% ipython --no-banner

In [1]: import numpy as np

In [2]: np.set_printoptions(suppress=True, linewidth=160)

In [3]: def rnd(a):
   ...:     return np.round(a, 3) + 0
   ...: 

In [4]: M = np.loadtxt("dump.csv", delimiter=",")

In [5]: M
Out[5]: 
array([[ 0.5,  0.6,  0.2],
       [-0.7,  0.4, -0.6],
       [-0.3, -0.2, -0.9],
       [ 0.7, -0.3, -1.7],
       [-1.3,  1.7, -0.1],
       [-1.1, -0.6,  0.1],
       [ 0.9,  2.3,  0.8],
       [ 1.8, -1.8, -3.9],
       [ 2.2,  0.9, -0.5],
       [-0.3, -0.2,  0.9],
       [ 0.4, -0.3,  0.3],
       [ 0.8, -1.6,  0.1],
       [-0.6,  1.3,  1.2],
       [ 1.7, -0.4, -0.8],
       [-0.3, -0.3, -0.1],
       [-0.5, -0.6, -0.6],
       [-0.1,  0.4, -0.7]])

In [6]: gram = np.cov(M, rowvar=False)

In [7]: gram.shape
Out[7]: (3, 3)

In [8]: rnd(M.std(axis=0))
Out[8]: array([0.993, 1.037, 1.131])

In [9]: rnd(np.linalg.eigvalsh(gram)[::-1])
Out[9]: array([2.186, 0.865, 0.497])

In [10]: rnd(np.corrcoef(M[:, 2], M[:, 1])[0, 1])
Out[10]: np.float64(0.541)

In [11]: np.argwhere(np.triu(np.abs(np.corrcoef(M.T)) > 0.8, 1))
Out[11]: array([], shape=(0, 2), dtype=int64)

In [12]: M2 = np.array([[1, 2], [1, 1], [1, -2]])

In [13]: rnd(np.einsum("ik,kj->ji", M, M2))
Out[13]: 
array([[ 1.3, -0.9, -1.4, -1.3,  0.3, -1.6,  4. , -3.9,  2.6,  0.4,  0.4, -0.7,  1.9,  0.5, -0.7, -1.7, -0.4],
       [ 1.2,  0.2,  1. ,  4.5, -0.7, -3. ,  2.5,  9.6,  6.3, -2.6, -0.1, -0.2, -2.3,  4.6, -0.7, -0.4,  1.6]])

In [14]: np.linalg.matrix_rank(M @ M2)
Out[14]: np.int64(2)

In [15]: rnd(M @ M2)
Out[15]: 
array([[ 1.3,  1.2],
       [-0.9,  0.2],
       [-1.4,  1. ],
       [-1.3,  4.5],
       [ 0.3, -0.7],
       [-1.6, -3. ],
       [ 4. ,  2.5],
       [-3.9,  9.6],
       [ 2.6,  6.3],
       [ 0.4, -2.6],
       [ 0.4, -0.1],
       [-0.7, -0.2],
       [ 1.9, -2.3],
       [ 0.5,  4.6],
       [-0.7, -0.7],
       [-1.7, -0.4],
       [-0.4,  1.6]])

In [16]: rnd(M2.T @ M.T)
Out[16]: 
array([[ 1.3, -0.9, -1.4, -1.3,  0.3, -1.6,  4. , -3.9,  2.6,  0.4,  0.4, -0.7,  1.9,  0.5, -0.7, -1.7, -0.4],
       [ 1.2,  0.2,  1. ,  4.5, -0.7, -3. ,  2.5,  9.6,  6.3, -2.6, -0.1, -0.2, -2.3,  4.6, -0.7, -0.4,  1.6]])

In [17]: cent = M[[2, 12]].astype(float)

In [18]: for _ in range(3):
    ...:     lab = np.linalg.norm(M[:, None] - cent, axis=-1).argmin(axis=1)
    ...:     cent = np.array([M[lab == j].mean(axis=0) for j in range(2)])
    ...: 

In [19]: lab
Out[19]: array([1, 0, 0, 0, 1, 0, 1, 0, 0, 1, 0, 0, 1, 0, 0, 0, 0])

In [20]: rnd(cent[1] - cent[0])
Out[20]: array([-0.543,  1.507,  1.375])

In [21]: rnd(cent)
Out[21]: 
array([[ 0.383, -0.367, -0.775],
       [-0.16 ,  1.14 ,  0.6  ]])

In [22]: cen = M - M.mean(axis=1)
ValueError: operands could not be broadcast together with shapes (17,3) (17,) 


In [23]: cen = M - M.mean(axis=0)

In [24]: left, s, Vh = np.linalg.svd(cen, full_matrices=False)

In [25]: np.abs(Vh[0]).argmax()
Out[25]: np.int64(2)

In [26]: rnd(s ** 2 / (s ** 2).sum())
Out[26]: array([0.616, 0.244, 0.14 ])

In [27]: np.searchsorted(np.cumsum(s ** 2) / (s ** 2).sum(), 0.9) + 1
Out[27]: np.int64(3)

In [28]: rnd(s)
Out[28]: array([5.914, 3.721, 2.82 ])

In [29]: rnd((s ** 2).sum() ** 2 / (s ** 4).sum())
Out[29]: np.float64(2.18)

In [30]: W0 = np.load("block1.npy")

In [31]: W0
Out[31]: 
array([[3., 2., 2., 2.],
       [2., 3., 2., 2.],
       [2., 2., 3., 2.],
       [2., 2., 2., 3.]])

In [32]: rnd(np.poly(W0))
Out[32]: array([  1., -12.,  30., -28.,   9.])

In [33]: rnd(np.linalg.det(2 * W0)), rnd(np.linalg.det(W0))
Out[33]: (np.float64(144.0), np.float64(9.0))

In [34]: Lm = np.linalg.cholesky(W0)

In [35]: rnd(np.prod(np.diag(Lm)) ** 2), rnd(np.linalg.det(W0))
Out[35]: (np.float64(9.0), np.float64(9.0))

In [36]: rnd(np.diag(Lm) ** 2)
Out[36]: array([3.   , 1.667, 1.4  , 1.286])

In [37]: w, vecs = np.linalg.eigh(W0)

In [38]: vec = np.array([0, -3, -2, -1])

In [39]: np.abs(W0).sum(axis=1).max(), rnd(np.abs(w).max())
Out[39]: (np.float64(9.0), np.float64(9.0))

In [40]: rnd(vecs * np.abs(w) @ vecs.T)
Out[40]: 
array([[3., 2., 2., 2.],
       [2., 3., 2., 2.],
       [2., 2., 3., 2.],
       [2., 2., 2., 3.]])

In [41]: rnd(vecs * np.maximum(w, 0) @ vecs.T)
Out[41]: 
array([[3., 2., 2., 2.],
       [2., 3., 2., 2.],
       [2., 2., 3., 2.],
       [2., 2., 2., 3.]])

In [42]: vec @ W0 @ vec
Out[42]: np.float64(86.0)

In [43]: rnd(vecs * np.sqrt(w) @ vecs.T)
Out[43]: 
array([[1.5, 0.5, 0.5, 0.5],
       [0.5, 1.5, 0.5, 0.5],
       [0.5, 0.5, 1.5, 0.5],
       [0.5, 0.5, 0.5, 1.5]])

In [44]: (np.sign(vecs[:, -1].round(6)) == np.sign(vecs[0, -1].round(6))).astype(int)
Out[44]: array([1, 1, 1, 1])

In [45]: rnd(vec @ W0 @ vec / (vec @ vec)), rnd(w[0]), rnd(w[-1])
Out[45]: (np.float64(6.143), np.float64(1.0), np.float64(9.0))

In [46]: vec = np.ones(4)

In [47]: for _ in range(5):
    ...:     vec = W0 @ vec
    ...:     vec /= np.linalg.norm(vec)
    ...:     print(round(vec @ W0 @ vec, 3))
    ...: 
9.0
9.0
9.0
9.0
9.0

In [48]: vec
Out[48]: array([0.5, 0.5, 0.5, 0.5])

In [49]: rnd(np.linalg.eigvalsh(W0)[-1])
Out[49]: np.float64(9.0)

In [50]: M2 = np.array([[4, 4, 2], [1, 2, 1], [3, 3, 0]])

In [51]: data = np.triu(M2)

In [52]: data
Out[52]: 
array([[4, 4, 2],
       [0, 2, 1],
       [0, 0, 0]])

In [53]: hat = np.triu(np.array([[0, 4, -5], [5, -5, -2], [-1, -3, -3]]), 1) + np.eye(3)

In [54]: M2 = hat @ data @ np.linalg.inv(hat)

In [55]: np.poly(M2)
Out[55]: array([ 1., -6.,  8.,  0.])

In [56]: rnd(np.sort(np.linalg.eigvals(data)))
Out[56]: array([0., 2., 4.])

In [57]: np.prod(np.diag(data)), rnd(np.linalg.det(data))
Out[57]: (np.int64(0), np.float64(0.0))

In [58]: [int(np.linalg.matrix_rank(np.linalg.matrix_power(data, p))) for p in range(1, 4)]
Out[58]: [2, 2, 2]

In [59]: left, s, Vh = np.linalg.svd(data)

In [60]: vecs = Vh[:(s > 1e-8).sum()]

In [61]: rng = np.random.default_rng(72316)

In [62]: vec = data[2] + -1 * data[1] + rng.integers(2) * np.eye(3)[2]

In [63]: vec
Out[63]: array([ 0., -2., -1.])

In [64]: rnd(vecs.T @ vecs)
Out[64]: 
array([[1. , 0. , 0. ],
       [0. , 0.8, 0.4],
       [0. , 0.4, 0.2]])

In [65]: rnd(np.diag(vecs.T @ vecs))
Out[65]: array([1. , 0.8, 0.2])

In [66]: np.linalg.matrix_rank(np.vstack([data, vec]))
Out[66]: np.int64(2)

In [67]: np.allclose(vecs.T @ vecs @ vec, vec)
Out[67]: True

In [68]: rnd(np.linalg.norm(vec - vecs.T @ vecs @ vec))
Out[68]: np.float64(0.0)

In [69]: vec = np.array([3, 0, 3])

In [70]: h1 = np.maximum(data @ vec, 0)

In [71]: np.maximum(data @ vec, 0) - np.maximum(-data @ vec, 0)
Out[71]: array([18,  3,  0])

In [72]: np.maximum(data @ (3 * vec), 0)
Out[72]: array([54,  9,  0])

In [73]: rnd(np.tanh(data @ vec))
Out[73]: array([1.   , 0.995, 0.   ])

In [74]: A = np.vander(np.arange(3) - 1, 4, increasing=True)

In [75]: A
Out[75]: 
array([[ 1, -1,  1, -1],
       [ 1,  0,  0,  0],
       [ 1,  1,  1,  1]])

In [76]: M2 = A[0, 0] * A[1:] - np.outer(A[1:, 0], A[0])

In [77]: M2
Out[77]: 
array([[ 0,  1, -1,  1],
       [ 0,  2,  0,  2]])

In [78]: np.flatnonzero(~M2.round(6).any(axis=1))
Out[78]: array([], dtype=int64)

In [79]: np.linalg.matrix_rank(M2), np.linalg.matrix_rank(A)
Out[79]: (np.int64(2), np.int64(3))

In [80]: M2 = A / np.sqrt((A ** 2).mean(axis=1, keepdims=True))

In [81]: np.linalg.matrix_rank(A - A.mean(axis=1, keepdims=True))
Out[81]: np.int64(2)

In [82]: rnd(np.linalg.norm(M2, axis=1))
Out[82]: array([2., 2., 2.])

In [83]: M2[2]
Out[83]: array([1., 1., 1., 1.])

In [84]: np.linalg.matrix_rank(M2) == np.linalg.matrix_rank(A)
Out[84]: np.True_

In [85]: A - A.mean(axis=1, keepdims=True)
Out[85]: 
array([[ 1.  , -1.  ,  1.  , -1.  ],
       [ 0.75, -0.25, -0.25, -0.25],
       [ 0.  ,  0.  ,  0.  ,  0.  ]])

In [86]: M2 = A / np.linalg.norm(A, axis=1, keepdims=True)

In [87]: gram = M2 @ M2.T

In [88]: (np.abs(gram) > 0.9).astype(int)
Out[88]: 
array([[1, 0, 0],
       [0, 1, 0],
       [0, 0, 1]])

In [89]: gram[2]
Out[89]: array([0. , 0.5, 1. ])

In [90]: np.argwhere(np.triu(np.abs(gram) > 0.95, 1))
Out[90]: array([], shape=(0, 2), dtype=int64)

In [91]: np.degrees(np.arccos(np.clip(gram[2, 0], -1, 1)))
Out[91]: np.float64(90.0)

In [92]: (gram - 2 * np.eye(3)).round(6).argmax(axis=1)
Out[92]: array([1, 0, 1])

In [93]: gram
Out[93]: 
array([[1. , 0.5, 0. ],
       [0.5, 1. , 0.5],
       [0. , 0.5, 1. ]])
